$ ipython --no-banner

In [1]: import numpy as np

In [2]: np.set_printoptions(suppress=True, linewidth=160)

In [3]: K = np.load("data.npy")

In [4]: K
Out[4]: 
array([[4, 0, 5, 5, 4, 3, 0],
       [4, 4, 4, 3, 2, 1, 3],
       [3, 1, 2, 3, 0, 3, 1],
       [3, 5, 2, 0, 1, 5, 4],
       [4, 4, 4, 2, 2, 1, 2],
       [1, 1, 0, 3, 0, 3, 1],
       [3, 2, 1, 2, 4, 1, 0],
       [4, 3, 5, 1, 1, 3, 3],
       [5, 1, 2, 0, 0, 4, 5],
       [0, 5, 1, 3, 2, 3, 4],
       [4, 5, 5, 4, 5, 3, 2],
       [2, 2, 4, 4, 4, 5, 0]])

In [5]: vec = np.array([-9, -2, -7, -1, -6, 5, -8])

In [6]: h = np.maximum(K @ vec, 0)

In [7]: K.T @ h
Out[7]: array([0, 0, 0, 0, 0, 0, 0])

In [8]: np.maximum(K @ vec, 0) - np.maximum(-K @ vec, 0)
Out[8]: array([ -85, -106,  -39,  -64,  -97,   -7,  -59,  -93,  -81,  -49, -116,  -53])

In [9]: h
Out[9]: array([0, 0, 0, 0, 0, 0, 0, 0, 0, 0, 0, 0])

In [10]: out = np.c_[K[:, :5] @ np.array([[-1, -4, -7, -5, -3],
    ...:     [9, 2, -2, -8, 0],
    ...:     [-5, 9, 7, 0, -7],
    ...:     [-3, 8, -3, -1, 0],
    ...:     [-2, -6, -9, -1, -7]]), np.array([2, -2, 2, -3, 3, 1, 1, 0, -3, 3, 0, -3])]

In [11]: out
Out[11]: 
array([[-52,  45, -44, -29, -75,   2],
       [ -1,  40, -35, -57, -54,  -2],
       [-13,  32, -18, -26, -23,   2],
       [ 30,  10, -26, -56, -30,  -3],
       [  2,  32, -32, -56, -54,   3],
       [ -1,  22, -18, -16,  -3,   1],
       [ -4,  -7, -60, -37, -44,   1],
       [ -7,  37, -11, -46, -54,   0],
       [ -6,   0, -23, -33, -29,  -3],
       [ 27,  31, -30, -45, -21,   3],
       [ -6,  41, -60, -69, -82,   0],
       [-24,  40, -38, -34, -62,  -3]])

In [12]: np.round(np.linalg.norm(np.linalg.qr(K)[0].T @ out, axis=0) ** 2 / ((out ** 2).sum(axis=0) + 1e-12), 2)
Out[12]: array([1.  , 1.  , 1.  , 1.  , 1.  , 0.45])

In [13]: np.linalg.matrix_rank(out)
Out[13]: np.int64(6)

In [14]: np.round(np.linalg.lstsq(K, out[:, 0])[0], 2) + 0
Out[14]: array([-1.,  9., -5., -3., -2.,  0.,  0.])

In [15]: np.linalg.matrix_rank(np.c_[K, out])
Out[15]: np.int64(8)

In [16]: E = np.loadtxt("out16.csv", delimiter=",")

In [17]: E
Out[17]: 
array([[ 0.,  0.,  0.,  0.,  0.,  0.,  0.,  0.,  0.,  0.],
       [ 0.,  4.,  2., -2., -2.,  0.,  2.,  0., -6.,  4.],
       [ 0.,  2.,  1., -1., -1.,  0.,  1.,  0., -3.,  2.],
       [ 0., -2., -1.,  1.,  1.,  0., -1.,  0.,  3., -2.],
       [ 0., -2., -1.,  1.,  1.,  0., -1.,  0.,  3., -2.],
       [ 0.,  0.,  0.,  0.,  0.,  0.,  0.,  0.,  0.,  0.],
       [ 0.,  2.,  1., -1., -1.,  0.,  1.,  0., -3.,  2.],
       [ 0.,  0.,  0.,  0.,  0.,  0.,  0.,  0.,  0.,  0.],
       [ 0., -6., -3.,  3.,  3.,  0., -3.,  0.,  9., -6.],
       [ 0.,  4.,  2., -2., -2.,  0.,  2.,  0., -6.,  4.]])

In [18]: Uu, sv, Vh = np.linalg.svd(E)

In [19]: V = Vh[:(sv > 1e-8).sum()]

In [20]: rng = np.random.default_rng(773)

In [21]: vec = E[7] + -1 * E[6] + rng.integers(2) * np.eye(10)[6]

In [22]: vec
Out[22]: array([ 0., -2., -1.,  1.,  1.,  0.,  0.,  0.,  3., -2.])

In [23]: np.round(np.diag(V.T @ V), 2)
Out[23]: array([0.  , 0.19, 0.05, 0.05, 0.05, 0.  , 0.05, 0.  , 0.43, 0.19])

In [24]: np.round(V.T @ V, 2)
Out[24]: 
array([[ 0.  ,  0.  ,  0.  ,  0.  ,  0.  ,  0.  ,  0.  ,  0.  ,  0.  ,  0.  ],
       [ 0.  ,  0.19,  0.1 , -0.1 , -0.1 ,  0.  ,  0.1 ,  0.  , -0.29,  0.19],
       [ 0.  ,  0.1 ,  0.05, -0.05, -0.05,  0.  ,  0.05,  0.  , -0.14,  0.1 ],
       [ 0.  , -0.1 , -0.05,  0.05,  0.05,  0.  , -0.05,  0.  ,  0.14, -0.1 ],
       [ 0.  , -0.1 , -0.05,  0.05,  0.05,  0.  , -0.05,  0.  ,  0.14, -0.1 ],
       [ 0.  ,  0.  ,  0.  ,  0.  ,  0.  ,  0.  ,  0.  ,  0.  ,  0.  ,  0.  ],
       [ 0.  ,  0.1 ,  0.05, -0.05, -0.05,  0.  ,  0.05,  0.  , -0.14,  0.1 ],
       [ 0.  ,  0.  ,  0.  ,  0.  ,  0.  ,  0.  ,  0.  ,  0.  ,  0.  ,  0.  ],
       [ 0.  , -0.29, -0.14,  0.14,  0.14,  0.  , -0.14,  0.  ,  0.43, -0.29],
       [ 0.  ,  0.19,  0.1 , -0.1 , -0.1 ,  0.  ,  0.1 ,  0.  , -0.29,  0.19]])

In [25]: np.linalg.matrix_rank(np.vstack([E, vec]))
Out[25]: np.int64(2)
